% ipython --no-banner

In [1]: import numpy as np

In [2]: np.set_printoptions(precision=2, suppress=True, linewidth=140)

In [3]: mat = np.load("dump.npy")

In [4]: mat
Out[4]: 
array([[-0.06,  0.54, -3.68, -0.12,  2.37],
       [-1.18,  3.41, -0.21,  0.39, -0.04],
       [-2.65, -0.24,  0.67,  2.94,  1.44],
       [ 0.86,  0.2 , -2.3 ,  1.79, -2.42],
       [-3.18, -1.29, -0.26, -2.24, -1.68]])

In [5]: Y = mat / np.linalg.norm(mat, axis=1, keepdims=True)

In [6]: gram = Y @ Y.T

In [7]: (gram - 2 * np.eye(5)).round(6).argmax(axis=1)
Out[7]: array([1, 2, 1, 0, 2])

In [8]: np.linalg.norm(Y, axis=1)
Out[8]: array([1., 1., 1., 1., 1.])

In [9]: Uu, sig, vt = np.linalg.svd(mat, full_matrices=False)

In [10]: np.allclose(Uu * sig @ vt, mat)
Out[10]: True

In [11]: np.cumsum(sig ** 2) / np.sum(sig ** 2)
Out[11]: array([0.29, 0.53, 0.72, 0.87, 1.  ])

In [12]: np.round(vt @ vt.T, 2) + 0
Out[12]: 
array([[1., 0., 0., 0., 0.],
       [0., 1., 0., 0., 0.],
       [0., 0., 1., 0., 0.],
       [0., 0., 0., 1., 0.],
       [0., 0., 0., 0., 1.]])

In [13]: x = np.array([-2, 4, -1, 1, 3])

In [14]: y = mat @ x

In [15]: y
Out[15]: array([12.95, 16.48, 10.91, -4.13, -5.84])

In [16]: np.round(np.linalg.solve(mat.T, mat[3]), 2) + 0
Out[16]: array([0., 0., 0., 1., 0.])

In [17]: np.linalg.solve(mat, y)
Out[17]: array([-2.,  4., -1.,  1.,  3.])

In [18]: np.round(np.linalg.solve(mat, mat[:, 3]), 2) + 0
Out[18]: array([0., 0., 0., 1., 0.])

In [19]: w1 = np.array([[1, 3, 3, 1], [1, 0, 2, 2], [3, 0, 0, 1], [3, 1, 1, 2], [0, 0, 0, 2]])

In [20]: b = np.array([0, -5, -5, 1])

In [21]: hid = np.maximum(mat @ w1 + b, 0)

In [22]: (hid > 0).astype(int)
Out[22]: 
array([[0, 0, 0, 1],
       [1, 0, 0, 1],
       [1, 0, 0, 1],
       [0, 0, 0, 0],
       [0, 0, 0, 0]])

In [23]: np.linalg.matrix_rank(hid)
Out[23]: np.int64(2)

In [24]: (hid > 0).mean(axis=0)
Out[24]: array([0.4, 0. , 0. , 0.6])

In [25]: cent = np.array([[1, 2, 3], [3, 3, 0], [3, 2, 2], [1, 3, 1]])

In [26]: hid @ cent
Out[26]: 
array([[ 2.85,  8.56,  2.85],
       [ 9.88, 26.87, 15.39],
       [15.25, 37.8 , 31.14],
       [ 0.  ,  0.  ,  0.  ],
       [ 0.  ,  0.  ,  0.  ]])

In [27]: rng = np.random.default_rng(39)

In [28]: labels = rng.permutation(5)

In [29]: labels
Out[29]: array([2, 1, 0, 3, 4])

In [30]: Y = mat[labels][:, labels]

In [31]: Y
Out[31]: 
array([[ 0.67, -0.24, -2.65,  2.94,  1.44],
       [-0.21,  3.41, -1.18,  0.39, -0.04],
       [-3.68,  0.54, -0.06, -0.12,  2.37],
       [-2.3 ,  0.2 ,  0.86,  1.79, -2.42],
       [-0.26, -1.29, -3.18, -2.24, -1.68]])

In [32]: np.diag(Y)
Out[32]: array([ 0.67,  3.41, -0.06,  1.79, -1.68])

In [33]: E = np.load("x.npy")

In [34]: E
Out[34]: 
array([[0, 1, 0, 0],
       [1, 0, 0, 0],
       [0, 0, 1, 0],
       [0, 0, 0, 1]])

In [35]: E.reshape(-1, 2)
Out[35]: 
array([[0, 1],
       [0, 0],
       [1, 0],
       [0, 0],
       [0, 0],
       [1, 0],
       [0, 0],
       [0, 1]])

In [36]: E.ravel(order="F")
Out[36]: array([0, 1, 0, 0, 1, 0, 0, 0, 0, 0, 1, 0, 0, 0, 0, 1])

In [37]: E.reshape(2, -1)
Out[37]: 
array([[0, 1, 0, 0, 1, 0, 0, 0],
       [0, 0, 1, 0, 0, 0, 0, 1]])

In [38]: T = E.reshape(4, 2, -1)

In [39]: np.einsum("ihd,jhd->hij", T, T).shape
Out[39]: (2, 4, 4)

In [40]: T.sum(axis=1)
Out[40]: 
array([[0, 1],
       [1, 0],
       [1, 0],
       [0, 1]])

In [41]: T.shape
Out[41]: (4, 2, 2)

In [42]: np.swapaxes(T, 1, 2)[1]
Out[42]: 
array([[1, 0],
       [0, 0]])

In [43]: np.einsum("ihd,ihd->ih", T, T)
Out[43]: 
array([[1, 0],
       [1, 0],
       [0, 1],
       [0, 1]])
